$ python3 -q
>>> import numpy as np
>>> np.set_printoptions(suppress=True, linewidth=200)
>>> feats = np.load("a.npy")
>>> feats
array([[-8., -2.,  0.,  0.,  0.,  0.,  0.,  0.],
       [-2.,  4., -2.,  0.,  0.,  0.,  0.,  0.],
       [ 0., -2.,  5., -2.,  0.,  0.,  0.,  0.],
       [ 0.,  0., -2., -8., -2.,  0.,  0.,  0.],
       [ 0.,  0.,  0., -2.,  4., -2.,  0.,  0.],
       [ 0.,  0.,  0.,  0., -2.,  7., -2.,  0.],
       [ 0.,  0.,  0.,  0.,  0., -2.,  5., -2.],
       [ 0.,  0.,  0.,  0.,  0.,  0., -2.,  0.]])
>>> ev, V = np.linalg.eigh(feats)
>>> np.round(np.linalg.eigvalsh(feats @ feats), 2)
array([ 0.59,  7.24,  9.35, 26.57, 46.83, 69.3 , 74.5 , 80.62])
>>> ev.round(2)
array([-8.63, -8.32, -0.77,  2.69,  3.06,  5.16,  6.84,  8.98])
>>> (ev > 1e-8).sum(), (ev < -1e-8).sum()
(np.int64(5), np.int64(3))
>>> np.round(np.linalg.svd(feats, compute_uv=False), 2)
array([8.98, 8.63, 8.32, 6.84, 5.16, 3.06, 2.69, 0.77])
>>> np.round(np.abs(V[:, -1]), 2) + 0
array([0.  , 0.01, 0.03, 0.04, 0.34, 0.81, 0.46, 0.1 ])
>>> np.unique(ev.round(6) + 0, return_counts=True)[1]
array([1, 1, 1, 1, 1, 1, 1, 1])
>>> np.round(V @ np.diag(ev) @ V.T, 2) + 0
array([[-8., -2.,  0.,  0.,  0.,  0.,  0.,  0.],
       [-2.,  4., -2.,  0.,  0.,  0.,  0.,  0.],
       [ 0., -2.,  5., -2.,  0.,  0.,  0.,  0.],
       [ 0.,  0., -2., -8., -2.,  0.,  0.,  0.],
       [ 0.,  0.,  0., -2.,  4., -2.,  0.,  0.],
       [ 0.,  0.,  0.,  0., -2.,  7., -2.,  0.],
       [ 0.,  0.,  0.,  0.,  0., -2.,  5., -2.],
       [ 0.,  0.,  0.,  0.,  0.,  0., -2.,  0.]])
>>> arr = np.load("m.npy")
>>> arr.round(2)
array([[-1.52,  1.72,  2.65,  0.68, -2.75, -1.32, -1.72],
       [ 0.43,  0.42,  0.56,  4.52, -0.2 ,  0.5 ,  1.91],
       [ 1.34, -0.8 , -1.3 ,  3.1 ,  1.65,  1.26,  2.63],
       [-0.64, -0.18, -0.18, -4.41, -0.18, -0.68, -2.15],
       [-1.59,  1.39,  2.18, -1.39, -2.43, -1.44, -2.43],
       [ 0.53, -1.32, -1.96, -3.96,  1.74,  0.37, -0.53],
       [-0.55,  1.33,  1.98,  3.94, -1.76, -0.38,  0.5 ],
       [-1.04,  1.64,  2.48,  2.92, -2.38, -0.84, -0.43],
       [-1.13,  1.68,  2.56,  2.63, -2.48, -0.93, -0.64],
       [-1.33,  1.74,  2.67,  1.85, -2.67, -1.13, -1.12],
       [ 1.6 , -1.59, -2.47,  0.4 ,  2.65,  1.42,  2.14],
       [-1.39,  1.75,  2.68,  1.55, -2.71, -1.19, -1.29],
       [ 0.12, -0.97, -1.41, -4.4 ,  1.12, -0.01, -1.18],
       [ 1.31, -0.74, -1.22,  3.22,  1.57,  1.24,  2.63],
       [-0.83,  1.52,  2.3 ,  3.42, -2.14, -0.65, -0.02],
       [-1.33,  1.74,  2.67,  1.86, -2.67, -1.13, -1.12],
       [ 1.59, -1.41, -2.21,  1.3 ,  2.46,  1.44,  2.41],
       [ 0.73,  0.07,  0.02,  4.33,  0.35,  0.76,  2.24],
       [ 0.45,  0.4 ,  0.52,  4.51, -0.17,  0.52,  1.93],
       [ 0.03,  0.83,  1.19,  4.49, -0.88,  0.15,  1.4 ],
       [ 1.18, -0.54, -0.92,  3.59,  1.28,  1.14,  2.58],
       [ 0.98, -0.25, -0.47,  4.01,  0.84,  0.97,  2.45],
       [ 0.11,  0.75,  1.07,  4.52, -0.75,  0.22,  1.51],
       [-1.27,  1.73,  2.64,  2.12, -2.62, -1.07, -0.97],
       [ 1.14, -1.69, -2.56, -2.61,  2.49,  0.93,  0.65],
       [-1.51,  1.72,  2.66,  0.76, -2.75, -1.32, -1.69],
       [-0.87,  1.55,  2.33,  3.35, -2.18, -0.68, -0.08],
       [-1.35,  0.83,  1.34, -3.05, -1.68, -1.27, -2.64],
       [ 1.21, -1.71, -2.61, -2.36,  2.56,  1.  ,  0.81],
       [ 0.51, -1.3 , -1.93, -4.  ,  1.71,  0.35, -0.56],
       [-1.11,  0.43,  0.75, -3.76, -1.11, -1.08, -2.54],
       [-1.49,  1.1 ,  1.76, -2.36, -2.06, -1.38, -2.6 ],
       [-0.77,  1.49,  2.23,  3.55, -2.06, -0.59,  0.1 ],
       [-1.35,  0.83,  1.35, -3.04, -1.69, -1.28, -2.64],
       [-1.44,  1.75,  2.68,  1.27, -2.73, -1.24, -1.44]])
>>> # looks like rank 2
>>> U, s, VT = np.linalg.svd(arr)
>>> V = VT[:(s > 1e-8).sum()]
>>> rng = np.random.default_rng(41560)
>>> vec = arr[11] + -2 * arr[19] + rng.integers(2) * np.eye(7)[3]
>>> print(vec.round(2))
[-1.45  0.09  0.3  -6.43 -0.95 -1.48 -4.09]
>>> np.round(np.diag(V.T @ V), 2)
array([0.1 , 0.12, 0.29, 0.82, 0.3 , 0.08, 0.28])
>>> np.round(V.T @ V, 2)
array([[ 0.1 , -0.1 , -0.15,  0.05,  0.17,  0.09,  0.14],
       [-0.1 ,  0.12,  0.19,  0.11, -0.19, -0.08, -0.09],
       [-0.15,  0.19,  0.29,  0.15, -0.29, -0.13, -0.15],
       [ 0.05,  0.11,  0.15,  0.82, -0.09,  0.07,  0.31],
       [ 0.17, -0.19, -0.29, -0.09,  0.3 ,  0.14,  0.18],
       [ 0.09, -0.08, -0.13,  0.07,  0.14,  0.08,  0.14],
       [ 0.14, -0.09, -0.15,  0.31,  0.18,  0.14,  0.28]])
>>> print(np.allclose(V.T @ V @ vec, vec))
False
>>> idx = arr[:, 1] > np.median(arr[:, 1])
>>> r0 = arr[idx].mean(axis=0) - arr[~idx].mean(axis=0)
>>> round((((arr - arr.mean(axis=0)) @ r0 > 0) == idx).mean(), 2)
np.float64(0.91)
>>> ((arr - arr.mean(axis=0)) @ r0 > 0).astype(int)
array([1, 0, 0, 0, 1, 0, 1, 1, 1, 1, 0, 1, 0, 0, 1, 1, 0, 0, 0, 1, 0, 0, 1, 1, 0, 1, 1, 1, 0, 0, 1, 1, 1, 1, 1])
>>> np.argsort(-np.abs(r0).round(6), kind="stable")
array([4, 2, 1, 6, 0, 5, 3])
>>> round(float(np.linalg.norm(feats[2], 1)), 2), round(np.linalg.norm(feats[2], np.inf), 2)
(9.0, np.float64(5.0))
>>> print(np.linalg.norm(feats, axis=1).argmax())
3
>>> round(np.linalg.norm(feats, "nuc"), 2)
np.float64(44.45)
>>> Xs = arr - arr.mean(axis=0)
>>> U, s, VT = np.linalg.svd(Xs, full_matrices=False)
>>> np.round(Xs.mean(axis=0), 2) + 0
array([0., 0., 0., 0., 0., 0., 0.])
>>> np.abs(VT[0]).argmax()
np.int64(3)
>>> print(np.searchsorted(np.cumsum(s ** 2) / (s ** 2).sum(), 0.9) + 1)
2
>>> np.round(VT[0] * np.sign(VT[0, np.abs(VT[0]).argmax()]), 2)
array([-0.23,  0.34,  0.51,  0.52, -0.5 , -0.19, -0.13])
>>> (np.sign(U[:, 0]) == np.sign(U[0, 0])).astype(int)
array([1, 1, 0, 0, 1, 0, 1, 1, 1, 1, 0, 1, 0, 0, 1, 1, 0, 1, 1, 1, 0, 0, 1, 1, 0, 1, 1, 0, 0, 0, 0, 1, 1, 0, 1])
>>> s.round(2) + 0
array([20.38, 19.67,  0.  ,  0.  ,  0.  ,  0.  ,  0.  ])
>>> J = np.load("arr.npy")
>>> J
array([[ -1.64,   0.1 ,  -1.28,   2.79],
       [-12.  ,  -9.48,  -9.84,   1.73],
       [  2.35,  -5.74,   3.9 , -10.65],
       [ -4.78,  -9.22,  -3.21,  -8.41],
       [  9.59,   2.51,  10.84,  -4.24],
       [  9.53,   3.39,  11.22,  -1.58],
       [ 13.61,  16.76,   4.66,  -4.66],
       [ 10.47,   5.95,  11.04,   0.1 ],
       [  6.41,   5.31,   5.26,  -0.17],
       [-10.44,   0.57, -10.49,  13.53],
       [  0.04,   8.98,  -3.24,   9.57],
       [-19.96, -16.84, -11.77,  11.05],
       [ 15.27,   9.49,  10.01, -11.89],
       [-11.13, -13.68,  -8.3 ,  -5.59],
       [  9.57,   9.  ,   7.14,  -0.01],
       [ -0.03,   2.17,  -4.75,  -6.41],
       [ 11.2 ,  12.83,   7.73,   2.9 ],
       [-13.57, -10.48,  -9.19,   6.43],
       [  4.74,  10.33,   0.53,   4.08],
       [-18.39, -14.91, -11.9 ,   8.95],
       [-11.13, -10.87,  -6.15,   4.56],
       [ -4.82,  -7.05,  -3.83,  -5.44],
       [ -1.64,   2.1 ,  -2.73,   3.34],
       [ -0.86,  -1.29,   2.46,   5.74],
       [ -6.37,  -6.02,  -4.92,  -0.05],
       [ -8.71,  -6.53,  -8.25,  -0.72],
       [ 10.37,   1.51,   8.97, -12.85],
       [ -1.56,  -1.03,  -2.58,  -2.25],
       [  1.65,  -3.74,   2.88,  -6.21],
       [ -7.97,  -4.75,  -7.96,   0.76],
       [  1.6 ,   0.85,   1.72,  -0.23],
       [ 11.16,  11.44,   5.52,  -4.39],
       [ -2.44,  -2.02,  -2.51,  -1.17],
       [  5.51,   9.41,  -0.4 ,  -2.35]])
>>> Xs = J - J.mean(axis=1)
Traceback (most recent call last):
  File "<python-input-41>", line 1, in <module>
    Xs = J - J.mean(axis=1)
         ~~^~~~~~~~~~~~~~~~
ValueError: operands could not be broadcast together with shapes (34,4) (34,) 
>>> Xs = J - J.mean(axis=0)
>>> U, s, VT = np.linalg.svd(Xs, full_matrices=False)
>>> np.round(np.abs(VT[-1]), 2)
array([0.74, 0.41, 0.48, 0.22])
>>> np.abs(U[:, 0]).argmax()
np.int64(11)
>>> np.round(VT[0] * np.sign(VT[0, np.abs(VT[0]).argmax()]), 2)
array([ 0.66,  0.54,  0.47, -0.23])
>>> np.round(s ** 2 / (s ** 2).sum(), 2) + 0
array([0.8 , 0.16, 0.04, 0.  ])
>>> s.round(2)
array([81.45, 36.37, 19.2 ,  0.29])
>>> (np.sign(U[:, 0]) == np.sign(U[0, 0])).astype(int)
array([1, 1, 0, 1, 0, 0, 0, 0, 0, 1, 0, 1, 0, 1, 0, 0, 0, 1, 0, 1, 1, 1, 1, 1, 1, 1, 0, 1, 0, 1, 0, 0, 1, 0])
>>> np.abs(VT[0]).argmax()
np.int64(0)
